% ipython --no-banner

In [1]: import numpy as np

In [2]: from numpy import linalg as LA

In [3]: np.set_printoptions(suppress=True, linewidth=120)

In [4]: K = np.loadtxt("out18.csv", delimiter=",")

In [5]: K
Out[5]: 
array([[-2.,  0.,  1.,  2.,  0.,  2., -2.,  0.,  0.],
       [ 1., -1.,  2., -1.,  0., -2.,  0.,  0.,  0.],
       [ 1.,  1., -2.,  0.,  0.,  1.,  2.,  0.,  0.],
       [ 1., -2.,  1., -2., -1.,  2.,  2.,  0.,  0.],
       [ 2., -2.,  2., -1.,  0.,  2.,  2.,  0.,  0.],
       [-1., -1., -2., -2.,  2., -1.,  0.,  0.,  0.],
       [-1., -1., -2.,  1.,  2.,  0., -1.,  0.,  0.],
       [ 0.,  0.,  0.,  0.,  0.,  0.,  0.,  2., -3.],
       [ 0.,  0.,  0.,  0.,  0.,  0.,  0., -3.,  3.]])

In [6]: vec = np.array([-3, -4, 1, 0, 2, 4, -5, -3, 3])

In [7]: y = K @ vec

In [8]: y
Out[8]: array([ 25.,  -5., -15.,   2.,   2.,   5.,  14., -15.,  18.])

In [9]: np.round(LA.solve(K, K[:, 7]), 3) + 0
Out[9]: array([0., 0., 0., 0., 0., 0., 0., 1., 0.])

In [10]: np.round(LA.solve(K, y + K[:, 6]), 3) + 0
Out[10]: array([-3., -4.,  1.,  0.,  2.,  4., -4., -3.,  3.])

In [11]: data = np.load("x.npy")

In [12]: data
Out[12]: 
array([[ 2.,  1.,  2.,  0.,  0.,  0.,  0.,  0.,  0.,  0.,  0.,  0.,  0.],
       [ 3.,  1.,  2.,  0.,  0.,  0.,  0.,  0.,  0.,  0.,  0.,  0.,  0.],
       [ 0.,  0.,  2.,  0.,  0.,  0.,  0.,  0.,  0.,  0.,  0.,  0.,  0.],
       [ 0.,  0.,  0.,  1.,  1., -3.,  3., -2.,  2., -1., -3.,  0.,  3.],
       [ 0.,  0.,  0.,  2., -1., -2., -2., -2., -2., -1.,  2.,  3.,  2.],
       [ 0.,  0.,  0.,  3., -1.,  3.,  3.,  3.,  0.,  3.,  3., -1., -1.],
       [ 0.,  0.,  0.,  1.,  1.,  0., -1.,  3., -2.,  0.,  3.,  2., -2.],
       [ 0.,  0.,  0., -3.,  0.,  3.,  3.,  0., -3.,  2., -3.,  2., -3.],
       [ 0.,  0.,  0.,  1.,  3.,  0., -3., -2., -3.,  0., -3.,  3.,  0.],
       [ 0.,  0.,  0., -1., -3., -2.,  2., -3.,  0.,  1., -2.,  1., -2.],
       [ 0.,  0.,  0., -1., -2., -1., -1.,  2.,  2.,  0., -3., -2.,  2.],
       [ 0.,  0.,  0.,  0.,  2.,  0.,  0.,  0.,  1.,  1., -1.,  0.,  3.],
       [ 0.,  0.,  0.,  3., -2.,  3.,  3.,  3., -3.,  3.,  3., -2.,  0.]])

In [13]: np.trace(data)
Out[13]: np.float64(2.0)

In [14]: A = np.tril(np.array([[3, 3, 2, 0], [0, 3, 1, 2], [0, 3, 3, 2], [0, 3, 2, 1]]), -1) + np.eye(4, dtype=int)

In [15]: A
Out[15]: 
array([[1, 0, 0, 0],
       [0, 1, 0, 0],
       [0, 3, 1, 0],
       [0, 3, 2, 1]])

In [16]: rng = np.random.default_rng(6334)

In [17]: idx = rng.permutation(4)

In [18]: A2 = A[:, idx] * rng.choice([-1, 1], 4)

In [19]: A2
Out[19]: 
array([[ 0,  0,  0, -1],
       [-1,  0,  0,  0],
       [-3,  0,  1,  0],
       [-3,  1,  2,  0]])

In [20]: U, _, VT = LA.svd(A.T @ A2)

In [21]: idx
Out[21]: array([1, 3, 2, 0])

In [22]: np.round(U @ VT, 3) + 0
Out[22]: 
array([[ 0.,  0.,  0., -1.],
       [-1.,  0.,  0.,  0.],
       [ 0.,  0.,  1.,  0.],
       [ 0.,  1.,  0.,  0.]])

In [23]: np.round(LA.lstsq(A, A2)[0], 3) + 0
Out[23]: 
array([[ 0.,  0.,  0., -1.],
       [-1.,  0.,  0.,  0.],
       [ 0.,  0.,  1.,  0.],
       [ 0.,  1.,  0.,  0.]])

In [24]: O, Rm = LA.qr(A)

In [25]: Rm.round(3)
Out[25]: 
array([[ 1.   ,  0.   ,  0.   ,  0.   ],
       [ 0.   , -4.359, -2.065, -0.688],
       [ 0.   ,  0.   ,  0.858,  0.674],
       [ 0.   ,  0.   ,  0.   , -0.267]])

In [26]: np.round(O @ Rm, 3) + 0
Out[26]: 
array([[1., 0., 0., 0.],
       [0., 1., 0., 0.],
       [0., 3., 1., 0.],
       [0., 3., 2., 1.]])

In [27]: abs(Rm[0, 0]), round(float(LA.norm(A[:, 0])), 3)
Out[27]: (np.float64(1.0), 1.0)
